$ python3 -q
>>> import numpy as np
>>> import numpy.linalg as la
>>> np.set_printoptions(suppress=True, linewidth=100)
>>> rng = np.random.default_rng(653735)
>>> labels = rng.integers(0, 3, 4)
>>> E = (labels[:, None] == labels) * -1 + np.eye(4)
>>> E
array([[ 0.,  0., -1.,  0.],
       [ 0.,  0.,  0., -1.],
       [-1.,  0.,  0.,  0.],
       [ 0., -1.,  0.,  0.]])
>>> # symmetric
>>> (E @ E)[0]
array([1., 0., 0., 0.])
>>> np.fft.fft(E[0])
array([-1.+0.j,  1.+0.j, -1.+0.j,  1.+0.j])
>>> np.trace(E)
np.float64(0.0)
>>> np.round(np.sort(np.abs(la.eigvals(E))), 2)
array([1., 1., 1., 1.])
>>> assert E == E.T
Traceback (most recent call last):
  File "<python-input-12>", line 1, in <module>
    assert E == E.T
           ^^^^^^^^
ValueError: The truth value of an array with more than one element is ambiguous. Use a.any() or a.all()
>>> round(la.det(E), 2)
np.float64(1.0)
>>> E.T @ E
array([[1., 0., 0., 0.],
       [0., 1., 0., 0.],
       [0., 0., 1., 0.],
       [0., 0., 0., 1.]])
>>> E[:, 3] @ E[:, 1]
np.float64(0.0)
>>> (la.matrix_power((E != 0) + (E.T != 0) + np.eye(4), 4) > 0).astype(int)
array([[1, 0, 1, 0],
       [0, 1, 0, 1],
       [1, 0, 1, 0],
       [0, 1, 0, 1]])
>>> np.flatnonzero(la.matrix_power((E != 0) + (E.T != 0) + np.eye(4), 4)[2])
array([0, 2])
>>> E @ E
array([[1., 0., 0., 0.],
       [0., 1., 0., 0.],
       [0., 0., 1., 0.],
       [0., 0., 0., 1.]])
>>> (E != 0).astype(int)
array([[0, 0, 1, 0],
       [0, 0, 0, 1],
       [1, 0, 0, 0],
       [0, 1, 0, 0]])
>>> m1 = np.load("m.npy")
>>> m1.round(2)
array([[ 0.91,  0.2 , -0.14,  0.2 ,  0.14, -0.14,  0.14],
       [ 0.2 ,  0.53,  0.34, -0.47, -0.34,  0.34, -0.34],
       [-0.14,  0.34,  0.76,  0.34,  0.24, -0.24,  0.24],
       [ 0.2 , -0.47,  0.34,  0.53, -0.34,  0.34, -0.34],
       [ 0.14, -0.34,  0.24, -0.34,  0.76,  0.24, -0.24],
       [-0.14,  0.34, -0.24,  0.34,  0.24,  0.76,  0.24],
       [ 0.14, -0.34,  0.24, -0.34, -0.24,  0.24,  0.76]])
>>> f = np.array([3, 0, 0, 2, 0, 3, 1])
>>> other = m1 + np.outer(f, np.eye(7)[4])
>>> la.matrix_rank(other - m1)
np.int64(1)
>>> f, v = m1[5], m1[2]
>>> f @ f
np.float64(1.0)
>>> pr = (f @ v) / (f @ f) * f
>>> (v - pr) @ f
np.float64(0.0)
>>> np.round(np.outer(f, v), 2)
array([[ 0.02, -0.05, -0.11, -0.05, -0.04,  0.04, -0.04],
       [-0.05,  0.11,  0.26,  0.11,  0.08, -0.08,  0.08],
       [ 0.04, -0.08, -0.18, -0.08, -0.06,  0.06, -0.06],
       [-0.05,  0.11,  0.26,  0.11,  0.08, -0.08,  0.08],
       [-0.04,  0.08,  0.18,  0.08,  0.06, -0.06,  0.06],
       [-0.11,  0.26,  0.58,  0.26,  0.18, -0.18,  0.18],
       [-0.04,  0.08,  0.18,  0.08,  0.06, -0.06,  0.06]])
>>> vec = np.array([0, 2, 3, 0, -3, 0, 1])
>>> 7 - la.matrix_rank(m1 - np.eye(7), tol=1e-8)
np.int64(6)
>>> np.round(la.inv(m1), 2)
array([[ 0.91,  0.2 , -0.14,  0.2 ,  0.14, -0.14,  0.14],
       [ 0.2 ,  0.53,  0.34, -0.47, -0.34,  0.34, -0.34],
       [-0.14,  0.34,  0.76,  0.34,  0.24, -0.24,  0.24],
       [ 0.2 , -0.47,  0.34,  0.53, -0.34,  0.34, -0.34],
       [ 0.14, -0.34,  0.24, -0.34,  0.76,  0.24, -0.24],
       [-0.14,  0.34, -0.24,  0.34,  0.24,  0.76,  0.24],
       [ 0.14, -0.34,  0.24, -0.34, -0.24,  0.24,  0.76]])
>>> [p for p in range(1, 25) if np.allclose(la.matrix_power(m1, p), np.eye(7))]
[2, 4, 6, 8, 10, 12, 14, 16, 18, 20, 22, 24]
>>> np.round(np.abs(la.eigvals(m1)), 2)
array([1., 1., 1., 1., 1., 1., 1.])
>>> np.round(np.sort(np.abs(np.degrees(np.angle(la.eigvals(m1))))), 2)
array([  0.,   0.,   0.,   0.,   0.,   0., 180.])
>>> other = np.array([[-0.9], [-0.3], [-0.8], [-1.3], [-1.1], [-0.3], [1.4], [1.4]])
>>> C = np.array([[0.8, -0.5, -0.2, 1.5, -1.1, -0.3]])
>>> X = other @ C
>>> X.round(2)
array([[-0.72,  0.45,  0.18, -1.35,  0.99,  0.27],
       [-0.24,  0.15,  0.06, -0.45,  0.33,  0.09],
       [-0.64,  0.4 ,  0.16, -1.2 ,  0.88,  0.24],
       [-1.04,  0.65,  0.26, -1.95,  1.43,  0.39],
       [-0.88,  0.55,  0.22, -1.65,  1.21,  0.33],
       [-0.24,  0.15,  0.06, -0.45,  0.33,  0.09],
       [ 1.12, -0.7 , -0.28,  2.1 , -1.54, -0.42],
       [ 1.12, -0.7 , -0.28,  2.1 , -1.54, -0.42]])
>>> th = np.radians(15)
>>> Rm = np.eye(6)
>>> Rm[3, 3] = Rm[5, 5] = np.cos(th)
>>> Rm[3, 5], Rm[5, 3] = -np.sin(th), np.sin(th)
>>> Rm.round(2)
array([[ 1.  ,  0.  ,  0.  ,  0.  ,  0.  ,  0.  ],
       [ 0.  ,  1.  ,  0.  ,  0.  ,  0.  ,  0.  ],
       [ 0.  ,  0.  ,  1.  ,  0.  ,  0.  ,  0.  ],
       [ 0.  ,  0.  ,  0.  ,  0.97,  0.  , -0.26],
       [ 0.  ,  0.  ,  0.  ,  0.  ,  1.  ,  0.  ],
       [ 0.  ,  0.  ,  0.  ,  0.26,  0.  ,  0.97]])
>>> other = X @ Rm.T
>>> np.round(np.abs(other - X).max(axis=0), 2)
array([0.  , 0.  , 0.  , 0.04, 0.  , 0.56])
>>> np.round(la.svd(X, compute_uv=False), 2) + 0, np.round(la.svd(other, compute_uv=False), 2) + 0
(array([6.15, 0.  , 0.  , 0.  , 0.  , 0.  ]), array([6.15, 0.  , 0.  , 0.  , 0.  , 0.  ]))
>>> np.allclose(la.norm(X, axis=1), la.norm(other, axis=1))
True
>>> round(float(la.det(Rm)), 2), round(np.trace(Rm), 2)
(1.0, np.float64(5.93))
>>> feats = np.array([[-0.8, 1.6, -2.3, 0.1, -0.9, 0.9],
...     [-1.2, 0.3, 2.3, -0.1, 0.3, -1.1],
...     [2.8, -0.4, -0.4, 0.6, -0.5, 0.8],
...     [1.6, -0.6, 0.1, -0.4, -0.3, -0.2],
...     [0.1, 1.1, 0.2, -1.4, 0.1, 1.8],
...     [0.0, -1.5, -0.2, -0.6, 0.7, -0.7]])
>>> feats[1] = feats[4] + 0.05 * rng.normal(size=6)
>>> feats.round(2)
array([[-0.8 ,  1.6 , -2.3 ,  0.1 , -0.9 ,  0.9 ],
       [ 0.07,  1.12,  0.13, -1.43,  0.17,  1.88],
       [ 2.8 , -0.4 , -0.4 ,  0.6 , -0.5 ,  0.8 ],
       [ 1.6 , -0.6 ,  0.1 , -0.4 , -0.3 , -0.2 ],
       [ 0.1 ,  1.1 ,  0.2 , -1.4 ,  0.1 ,  1.8 ],
       [ 0.  , -1.5 , -0.2 , -0.6 ,  0.7 , -0.7 ]])
>>> other = la.inv(feats)
>>> np.round(la.slogdet(feats)[0], 2)
np.float64(1.0)
>>> np.allclose(other, feats.T)
False
>>> round(float(la.cond(feats)), 2)
194.71
>>> np.round(la.inv(other), 2) + 0
array([[-0.8 ,  1.6 , -2.3 ,  0.1 , -0.9 ,  0.9 ],
       [ 0.07,  1.12,  0.13, -1.43,  0.17,  1.88],
       [ 2.8 , -0.4 , -0.4 ,  0.6 , -0.5 ,  0.8 ],
       [ 1.6 , -0.6 ,  0.1 , -0.4 , -0.3 , -0.2 ],
       [ 0.1 ,  1.1 ,  0.2 , -1.4 ,  0.1 ,  1.8 ],
       [ 0.  , -1.5 , -0.2 , -0.6 ,  0.7 , -0.7 ]])
>>> f = np.array([2, 5, 2, -5, -1, -2])
>>> other = feats + np.outer(f, np.eye(6)[3])
>>> round(float(la.det(other) / la.det(feats)), 2), round(1 + la.solve(feats, f)[3], 2)
(3.2, np.float64(3.2))
>>> [round(float(x), 2) for x in la.svd(feats, compute_uv=False)[:3]]
[4.19, 3.47, 2.74]
>>> la.matrix_rank(feats, rtol=0.1)
np.int64(5)
>>> labels = rng.permutation(6)
>>> other = feats[:, labels] * rng.choice([-1, 1], 6)
>>> other.round(2)
array([[ 0.9 , -2.3 ,  0.1 ,  0.9 ,  0.8 ,  1.6 ],
       [-0.17,  0.13, -1.43,  1.88, -0.07,  1.12],
       [ 0.5 , -0.4 ,  0.6 ,  0.8 , -2.8 , -0.4 ],
       [ 0.3 ,  0.1 , -0.4 , -0.2 , -1.6 , -0.6 ],
       [-0.1 ,  0.2 , -1.4 ,  1.8 , -0.1 ,  1.1 ],
       [-0.7 , -0.2 , -0.6 , -0.7 , -0.  , -1.5 ]])
>>> left, _, VT = la.svd(feats.T @ other)
>>> labels
array([4, 2, 3, 5, 0, 1])
>>> np.round(left @ VT, 2) + 0
array([[ 0.,  0.,  0.,  0., -1.,  0.],
       [ 0.,  0.,  0.,  0.,  0.,  1.],
       [ 0.,  1.,  0.,  0.,  0.,  0.],
       [ 0.,  0.,  1.,  0.,  0.,  0.],
       [-1.,  0.,  0.,  0.,  0.,  0.],
       [ 0.,  0.,  0.,  1.,  0.,  0.]])
>>> M = np.load("case19.npy")
>>> M
array([[0., 1., 1., 1.],
       [1., 0., 1., 1.],
       [1., 1., 0., 1.],
       [1., 1., 1., 0.]])
>>> # equal to its transpose
>>> ev, vecs = la.eig(M)
>>> np.round(np.sort(la.eigvals(la.inv(M))), 2)
array([-1.  -0.j, -1.  +0.j, -1.  +0.j,  0.33+0.j])
>>> np.round(np.prod(ev), 2)
np.float64(-3.0)
>>> np.round(np.sort(la.eigvals(M @ M)), 2)
array([1., 1., 1., 9.])
>>> C2 = X.T @ X
>>> np.round(la.svd(X, compute_uv=False) ** 2, 2) + 0
array([37.86,  0.  ,  0.  ,  0.  ,  0.  ,  0.  ])
>>> la.matrix_rank(C2)
np.int64(1)
>>> np.round(la.eigvalsh(C2)[::-1], 2) + 0
array([37.86,  0.  ,  0.  ,  0.  ,  0.  ,  0.  ])
>>> (X @ X.T).shape
(8, 8)
>>> round(np.trace(C2), 2), round((X ** 2).sum(), 2)
(np.float64(37.86), np.float64(37.86))
>>> ev, vecs = la.eigh(M)
>>> vec = np.array([1, 2, 3, 3])
>>> (np.sign(vecs[:, -1].round(6)) == np.sign(vecs[0, -1].round(6))).astype(int)
array([1, 1, 1, 1])
>>> np.round(vecs * np.abs(ev) @ vecs.T, 2)
array([[1.5, 0.5, 0.5, 0.5],
       [0.5, 1.5, 0.5, 0.5],
       [0.5, 0.5, 1.5, 0.5],
       [0.5, 0.5, 0.5, 1.5]])
